% python3 -q
>>> import numpy as np
>>> from numpy import linalg as LA
>>> np.set_printoptions(precision=3, suppress=True, linewidth=120, floatmode="fixed")
>>> A = np.load("layer18.npy")
>>> A
array([[0, 8, 4],
       [0, 4, 2],
       [0, 0, 0]])
>>> np.argsort(-LA.norm(A, axis=0).round(6), kind="stable")[:3]
array([1, 2, 0])
>>> [round(float(x), 3) for x in LA.svd(A, compute_uv=False)[:3]]
[10.0, 0.0, 0.0]
>>> LA.cond(A) > 100
np.True_
>>> LA.matrix_rank(A, rtol=0.1)
np.int64(1)
>>> round(float(LA.norm(A, 2) / LA.norm(A)), 3)
1.0
>>> G = A.T @ A
>>> (A @ A.T).shape
(3, 3)
>>> np.diag(G)
array([ 0, 80, 20])
>>> np.round(LA.svd(A, compute_uv=False) ** 2, 3) + 0
array([100.000,   0.000,   0.000])
>>> K = np.loadtxt("w.csv", delimiter=",")
>>> K
array([[ 4.000,  0.000,  0.000,  0.000,  0.000],
       [ 0.000, -3.000,  0.000,  0.000,  0.000],
       [ 0.000,  0.000, -3.000,  0.000,  0.000],
       [ 0.000,  0.000,  0.000,  1.000,  0.000],
       [ 0.000,  0.000,  0.000,  0.000,  5.000]])
>>> # symmetric
>>> np.all(LA.eigvalsh(K) > 0)
np.False_
>>> try:
...     LA.cholesky(K)
... except LA.LinAlgError as e:
...     print(repr(e))
... 
LinAlgError('Matrix is not positive definite')
>>> [round(float(LA.det(K[:i, :i])), 2) + 0 for i in range(1, 6)]
[4.0, -12.0, 36.0, 36.0, 180.0]
>>> arr = np.load("data.npy")
>>> arr
array([[-0.784,  0.044, -0.619],
       [ 0.588, -0.262, -0.765],
       [-0.196, -0.964,  0.180]])
>>> # keeps lengths
>>> rng = np.random.default_rng(82)
>>> z = rng.permutation(3)
>>> z
array([1, 2, 0])
>>> A2 = arr[z][:, z]
>>> round(np.trace(A2), 3)
np.float64(-0.867)
>>> np.sort(np.abs(LA.eigvals(A2)))
array([1.000, 1.000, 1.000])
>>> round(LA.det(A2), 3), round(float(LA.det(arr[z])), 3)
(np.float64(1.0), 1.0)
>>> W = np.array([[3, -2, -2], [-1, 0, 2], [-1, -3, 0]])
>>> beta = np.array([-2, 0, 1])
>>> hid = np.maximum(arr @ W + beta, 0)
>>> LA.matrix_rank(hid)
np.int64(2)
>>> (hid > 0).mean(axis=0)
array([0.333, 0.667, 0.333])
>>> basis = np.array([[7, 9], [3, 7], [4, 7]])
>>> (hid @ basis).round(6).argmax(axis=1)
array([1, 1, 0])
>>> m1 = np.load("test13.npy")
>>> m1
array([[ 1.100, -0.900],
       [ 0.891, -0.721]])
>>> K @ K
array([[16.000,  0.000,  0.000,  0.000,  0.000],
       [ 0.000,  9.000,  0.000,  0.000,  0.000],
       [ 0.000,  0.000,  9.000,  0.000,  0.000],
       [ 0.000,  0.000,  0.000,  1.000,  0.000],
       [ 0.000,  0.000,  0.000,  0.000, 25.000]])
>>> round(LA.det(K), 3)
np.float64(180.0)
>>> vec = np.array([-3, -2])
>>> h = np.maximum(m1 @ vec, 0)
>>> m1.T @ h
array([0.000, 0.000])
>>> h
array([0.000, 0.000])
>>> m1 * (h > 1e-9)[:, None]
array([[ 0.000, -0.000],
       [ 0.000, -0.000]])
>>> np.tanh(m1 @ vec)
array([-0.905, -0.843])
>>> A2 = np.array([[5, 2, 2], [0, 1, 5]])
>>> np.einsum("ik,kj->ji", m1, A2)
array([[ 5.500,  4.455],
       [ 1.300,  1.061],
       [-2.300, -1.823]])
>>> A2.T @ m1.T
array([[ 5.500,  4.455],
       [ 1.300,  1.061],
       [-2.300, -1.823]])
>>> np.einsum("ik,kj->ij", m1, A2)
array([[ 5.500,  1.300, -2.300],
       [ 4.455,  1.061, -1.823]])
>>> feats = np.load("case12.npy")
>>> feats
array([[ 1, -1,  1,  3],
       [ 0, -2,  0,  2],
       [ 0, -2,  0,  2],
       [ 0, -2,  0,  2],
       [ 2,  0,  2,  4]])
>>> U, sv, vt = LA.svd(feats)
>>> np.argmax(sv[:-1] / (sv[1:] + 1e-6)) + 1
np.int64(2)
>>> sv.round(3) + 0
array([7.050, 3.210, 0.000, 0.000])
>>> A2 = U[:, :2] @ np.diag(sv[:2]) @ vt[:2]
>>> LA.matrix_rank(feats, rtol=0.05)
np.int64(2)
>>> round(float(np.abs(feats - A2).max()), 3)
0.0
>>> np.round(LA.norm(feats - A2, 2), 3), np.round(sv[2], 3)
(np.float64(0.0), np.float64(0.0))
>>> np.round(LA.norm(feats - A2) / LA.norm(feats), 3)
np.float64(0.0)
>>> np.allclose(feats[:-1].T @ LA.lstsq(feats[:-1].T, feats[-1])[0], feats[-1])
True
>>> np.unique(feats.round(6), axis=0).shape
(3, 4)
>>> np.abs(np.diag(LA.qr(feats)[1])) > 1e-9
array([ True,  True, False, False])
>>> U, sv, vt = LA.svd(feats)
>>> V = vt[:(sv > 1e-8).sum()]
>>> vec = feats[3] + -1 * feats[0] + rng.integers(2) * np.eye(4)[0]
>>> vec
array([ 0.000, -1.000, -1.000, -1.000])
>>> np.diag(V.T @ V)
array([0.250, 0.750, 0.250, 0.750])
>>> LA.matrix_rank(np.vstack([feats, vec]))
np.int64(3)
>>> def softmax(z):
...     e = np.exp(z - z.max(axis=-1, keepdims=True))
...     return e / e.sum(axis=-1, keepdims=True)
... 
>>> softmax(feats[2])
array([0.105, 0.014, 0.105, 0.776])
>>> S = feats @ feats.T / np.sqrt(4)
>>> np.round(softmax(S + np.triu(np.full(S.shape, -np.inf), 1)), 3) + 0
array([[1.000, 0.000, 0.000, 0.000, 0.000],
       [0.500, 0.500, 0.000, 0.000, 0.000],
       [0.333, 0.333, 0.333, 0.000, 0.000],
       [0.250, 0.250, 0.250, 0.250, 0.000],
       [0.018, 0.000, 0.000, 0.000, 0.981]])
>>> np.round(softmax(S), 3) + 0
array([[0.114, 0.015, 0.015, 0.015, 0.840],
       [0.200, 0.200, 0.200, 0.200, 0.200],
       [0.200, 0.200, 0.200, 0.200, 0.200],
       [0.200, 0.200, 0.200, 0.200, 0.200],
       [0.018, 0.000, 0.000, 0.000, 0.981]])
>>> softmax(S)[2] @ feats
array([ 0.600, -1.400,  0.600,  2.600])
>>> T = np.stack([feats, -3 * feats, feats[::-1]])
>>> (T @ feats.T).shape
(3, 5, 5)
>>> LA.norm(T, axis=(1, 2))
array([ 7.746, 23.238,  7.746])
>>> T.shape
(3, 5, 4)
>>> J = np.loadtxt("a.csv", delimiter=",")
>>> J
array([[-1.000,  0.300,  1.100, -0.900, -0.300],
       [ 1.000, -0.800, -0.700, -0.300,  0.500],
       [10.500,  1.100,  0.100, -0.500,  0.800],
       [-1.000, -1.000, -1.100,  0.600, -0.700]])
>>> T = np.stack([J, 3 * J, J[::-1]])
>>> LA.matrix_rank(T.reshape(3, -1))
np.int64(2)
>>> T.sum(axis=0)
array([[-5.000,  0.200,  3.300, -3.000, -1.900],
       [14.500, -2.100, -2.700, -1.700,  2.800],
       [43.000,  3.600, -0.300, -2.300,  3.700],
       [-5.000, -3.700, -3.300,  1.500, -3.100]])
>>> LA.matrix_rank(T)
array([4, 4, 4])
>>> t = np.radians(15)
>>> R = np.eye(5)
>>> R[4, 4] = R[0, 0] = np.cos(t)
>>> R[4, 0], R[0, 4] = -np.sin(t), np.sin(t)
>>> R
array([[ 0.966,  0.000,  0.000,  0.000,  0.259],
       [ 0.000,  1.000,  0.000,  0.000,  0.000],
       [ 0.000,  0.000,  1.000,  0.000,  0.000],
       [ 0.000,  0.000,  0.000,  1.000,  0.000],
       [-0.259,  0.000,  0.000,  0.000,  0.966]])
>>> A2 = J @ R.T
>>> np.allclose(LA.norm(J, axis=1), LA.norm(A2, axis=1))
True
>>> np.allclose(J @ J.T, A2 @ A2.T)
True
>>> round(LA.det(R), 3), round(float(np.trace(R)), 3)
(np.float64(1.0), 4.932)
>>> LA.svd(J, compute_uv=False), LA.svd(A2, compute_uv=False)
(array([10.750,  2.261,  0.946,  0.726]), array([10.750,  2.261,  0.946,  0.726]))
>>> np.unravel_index(np.abs(J).argmax(), J.shape)
(np.int64(2), np.int64(0))
>>> J.sum(axis=0)
array([ 9.500, -0.400, -0.600, -1.100,  0.300])
>>> J.sum(axis=1)
array([-0.800, -0.300, 12.000, -3.200])
>>> J - J[0]
array([[ 0.000,  0.000,  0.000,  0.000,  0.000],
       [ 2.000, -1.100, -1.800,  0.600,  0.800],
       [11.500,  0.800, -1.000,  0.400,  1.100],
       [ 0.000, -1.300, -2.200,  1.500, -0.400]])
>>> LA.rank(J)
Traceback (most recent call last):
  File "<python-input-100>", line 1, in <module>
    LA.rank(J)
    ^^^^^^^
AttributeError: module 'numpy.linalg' has no attribute 'rank'
>>> U, sv, vt = LA.svd(J, full_matrices=False)
>>> round(float(np.sqrt((sv ** 2).sum())), 3), round(float(LA.norm(J)), 3)
(11.049, 11.049)
>>> np.round(U.T @ J @ vt.T, 3) + 0
array([[10.750,  0.000,  0.000,  0.000],
       [ 0.000,  2.261,  0.000,  0.000],
       [ 0.000,  0.000,  0.946,  0.000],
       [ 0.000,  0.000,  0.000,  0.726]])
>>> np.cumsum(sv ** 2) / np.sum(sv ** 2)
array([0.946, 0.988, 0.996, 1.000])
>>> U.shape, sv.shape, vt.shape
((4, 4), (4,), (4, 5))
>>> sv / sv[0]
array([1.000, 0.210, 0.088, 0.068])
>>> np.abs(U[:, 0]).round(6).argmax()
np.int64(2)
>>> Q, _ = LA.qr(np.array([[-0.1, -1.1, 0.2, 0.3],
...     [-0.3, 2.5, -0.9, -1.1],
...     [1.0, 0.2, -0.4, -0.3],
...     [1.0, 0.5, -0.9, -0.6]]))
>>> V, _ = LA.qr(np.array([[-0.9, 1.3, 0.1, 0.2],
...     [-0.6, -0.1, -0.2, -0.6],
...     [1.7, -0.2, -2.2, 0.0],
...     [0.3, 0.9, 0.7, 2.3]]))
>>> sv = 5 * 0.2 ** np.arange(4)
>>> M = Q[:, :4] * sv @ V[:4]
>>> M
array([[-0.081, -0.356,  0.054,  0.397],
       [ 0.684, -0.579,  0.921, -0.485],
       [-1.440,  2.432, -1.731, -0.965],
       [-1.564,  2.442, -1.562, -1.047]])
>>> A2 = LA.invert(M)
Traceback (most recent call last):
  File "<python-input-113>", line 1, in <module>
    A2 = LA.invert(M)
         ^^^^^^^^^
AttributeError: module 'numpy.linalg' has no attribute 'invert'
>>> A2 = LA.inv(M)
>>> round(LA.slogdet(M)[0], 3)
np.float64(1.0)
>>> np.allclose(A2, M.T)
False
>>> vec = np.array([2, 2, -1, 2])
>>> target = M @ vec
>>> beta, lr = np.zeros(4), 1 / LA.norm(M, 2) ** 2
>>> for i in range(20):
...     beta -= lr * M.T @ (M @ beta - target)
...     if i % 5 == 0: print(i, round(LA.norm(M @ beta - target), 3))
... 
0 1.226
5 1.046
10 0.906
15 0.799
>>> beta
array([-0.332,  0.243, -0.562,  0.409])
>>> A2 = M + rng.integers(-2, 3, (4, 1)) @ rng.integers(-2, 3, (1, 4))
>>> A2
array([[ 3.919,  1.644,  0.054,  4.397],
       [ 4.684,  1.421,  0.921,  3.515],
       [-3.440,  1.432, -1.731, -2.965],
       [ 2.436,  4.442, -1.562,  2.953]])
>>> A2 - M
array([[ 4.000,  2.000,  0.000,  4.000],
       [ 4.000,  2.000,  0.000,  4.000],
       [-2.000, -1.000,  0.000, -2.000],
       [ 4.000,  2.000,  0.000,  4.000]])
>>> LA.matrix_rank(A2 - M, tol=1e-8)
np.int64(1)
>>> X = np.array([[1, 0, 1, 2, 3], [1, 3, 0, 0, 2], [1, 0, 3, 3, 2], [0, 0, 1, 3, 3]])
>>> X[:, 4] = 4 * X[:, 2]
>>> X
array([[ 1,  0,  1,  2,  4],
       [ 1,  3,  0,  0,  0],
       [ 1,  0,  3,  3, 12],
       [ 0,  0,  1,  3,  4]])
>>> vec = np.array([-4, -3, -3, 2, -3])
>>> X @ vec
array([-15, -13, -43,  -9])
>>> X * vec
array([[ -4,   0,  -3,   4, -12],
       [ -4,  -9,   0,   0,   0],
       [ -4,   0,  -9,   6, -36],
       [  0,   0,  -3,   6, -12]])
>>> np.round(softmax(10 * X[3]), 3) + 0
array([0.000, 0.000, 0.000, 0.000, 1.000])
>>> softmax(X).sum(axis=1)
array([1.000, 1.000, 1.000, 1.000])
>>> softmax(X[3])
array([0.013, 0.013, 0.034, 0.253, 0.688])
>>> S = X @ X.T / np.sqrt(5)
>>> np.round(softmax(S + np.triu(np.full(S.shape, -np.inf), 1)), 3) + 0
array([[1.000, 0.000, 0.000, 0.000],
       [0.018, 0.982, 0.000, 0.000],
       [0.000, 0.000, 1.000, 0.000],
       [0.000, 0.000, 1.000, 0.000]])
>>> np.round(softmax(S)[3] @ X, 3) + 0
array([ 1.000,  0.000,  3.000,  3.000, 12.000])
